In [1]: import numpy as np

In [2]: import numpy.linalg as la

In [3]: np.set_printoptions(precision=2, suppress=True, linewidth=200, legacy="1.25")

In [4]: def tidy(a):
   ...:     return np.round(a, 2) + 0
   ...: 

In [5]: A = np.load("m.npy")

In [6]: A
Out[6]: 
array([[1, 0, 0],
       [7, 1, 0],
       [4, 7, 1]])

In [7]: vec = np.array([2, -2, 2])

In [8]: rhs = A @ vec

In [9]: rhs
Out[9]: array([ 2, 12, -4])

In [10]: tidy(la.solve(A, rhs))
Out[10]: array([ 2., -2.,  2.])

In [11]: tidy(la.solve(A.T, A[1]))
Out[11]: array([0., 1., 0.])

In [12]: q, V = la.qr(A[:, :1])[0], la.qr(A[:, 1:])[0]

In [13]: sv = la.svd(q.T @ V, compute_uv=False)

In [14]: tidy(la.norm(q @ q.T - V @ V.T, 2))
Out[14]: 1.0

In [15]: tidy(np.degrees(np.arccos(sv.clip(0, 1))))
Out[15]: array([7.07])

In [16]: (sv > 0.9).sum()
Out[16]: 1

In [17]: J = np.load("layer2.npy")

In [18]: J
Out[18]: 
array([[  2,   2,  -2,  -2],
       [-12,  -6,  12,   6],
       [  1,   1,   0,   0],
       [ -6,  -3,   0,   0]])

In [19]: G = J.T @ J

In [20]: np.diag(G)
Out[20]: array([185,  50, 148,  40])

In [21]: np.trace(G), (J ** 2).sum()
Out[21]: (423, 423)

In [22]: vec = np.array([-1, -1, -1, 0])

In [23]: h = np.maximum(J @ vec, 0)

In [24]: J * (h > 1e-9)[:, None]
Out[24]: 
array([[  0,   0,   0,   0],
       [-12,  -6,  12,   6],
       [  0,   0,   0,   0],
       [ -6,  -3,   0,   0]])

In [25]: np.maximum(J @ vec, 0) - np.maximum(-J @ vec, 0)
Out[25]: array([-2,  6, -2,  9])

In [26]: u, v = J[0], J[3]

In [27]: u @ u
Out[27]: 16

In [28]: u @ v
Out[28]: -18

In [29]: pr = (u @ v) / (u @ u) * u

In [30]: (v - pr) @ u
Out[30]: 0.0

In [31]: la.matrix_rank(np.outer(u, v))
Out[31]: 1

In [32]: v - pr
Out[32]: array([-3.75, -0.75, -2.25, -2.25])

In [33]: B = la.inv(J)

In [34]: tidy(la.inv(B))
Out[34]: 
array([[  2.,   2.,  -2.,  -2.],
       [-12.,  -6.,  12.,   6.],
       [  1.,   1.,   0.,   0.],
       [ -6.,  -3.,   0.,   0.]])

In [35]: (np.abs(B) > 1e-9).astype(int)
Out[35]: 
array([[0, 0, 1, 1],
       [0, 0, 1, 1],
       [1, 1, 1, 1],
       [1, 1, 1, 1]])

In [36]: B = J / la.norm(J, axis=1, keepdims=True)

In [37]: G = B @ B.T

In [38]: tidy(G)
Out[38]: 
array([[ 1.  , -0.95,  0.71, -0.67],
       [-0.95,  1.  , -0.67,  0.71],
       [ 0.71, -0.67,  1.  , -0.95],
       [-0.67,  0.71, -0.95,  1.  ]])

In [39]: np.argwhere(np.triu(np.abs(G) > 0.95, 1))
Out[39]: array([], shape=(0, 2), dtype=int64)

In [40]: (G - 2 * np.eye(4)).round(6).argmax(axis=1)
Out[40]: array([2, 3, 0, 1])
